$ ipython --no-banner

In [1]: import numpy as np

In [2]: import numpy.linalg as la

In [3]: np.set_printoptions(precision=2, suppress=True, linewidth=140, legacy="1.25")

In [4]: feats = np.loadtxt("sample9.csv", delimiter=",")

In [5]: print(feats)
[[ 0.  0.  0.  0.  0.  0.  0.  0.  0.]
 [ 3.  2.  0.  0.  0.  0.  0.  0.  0.]
 [-2.  2.  2.  0.  0.  0.  0.  0.  0.]
 [-3. -2.  0. -3.  0.  0.  0.  0.  0.]
 [ 0.  0.  0.  2. -3.  0.  0.  0.  0.]
 [ 2. -2. -2.  1. -1.  1.  0.  0.  0.]
 [ 1.  0.  2.  1. -2.  0. -1.  0.  0.]
 [-3.  3.  0. -3.  0. -1.  2.  3.  0.]
 [ 1.  1. -3.  3.  2.  3.  3. -1. -1.]]

In [6]: # rows and columns are dependent

In [7]: print(la.matrix_rank(feats - feats[0, 0] * np.eye(9)))
8

In [8]: try:
   ...:     la.inv(feats)
   ...: except la.LinAlgError as e:
   ...:     print(e)
   ...: 
Singular matrix

In [9]: rk = la.matrix_rank(feats)

In [10]: print(rk)
8

In [11]: ns = la.svd(feats)[2][rk:].T

In [12]: print([int(la.matrix_rank(np.delete(feats, i, axis=0))) for i in range(9)])
[8, 7, 7, 7, 7, 7, 7, 7, 7]

In [13]: print(np.round(ns @ ns.T, 2) + 0)
[[ 0.01 -0.01  0.01  0.    0.    0.    0.03 -0.01  0.06]
 [-0.01  0.01 -0.02  0.    0.    0.   -0.05  0.01 -0.1 ]
 [ 0.01 -0.02  0.03  0.    0.    0.    0.08 -0.02  0.16]
 [ 0.    0.    0.    0.    0.    0.    0.    0.    0.  ]
 [ 0.    0.    0.    0.    0.    0.    0.    0.    0.  ]
 [ 0.    0.    0.    0.    0.    0.    0.    0.    0.  ]
 [ 0.03 -0.05  0.08  0.    0.    0.    0.2  -0.05  0.38]
 [-0.01  0.01 -0.02  0.    0.    0.   -0.05  0.01 -0.1 ]
 [ 0.06 -0.1   0.16  0.    0.    0.    0.38 -0.1   0.73]]
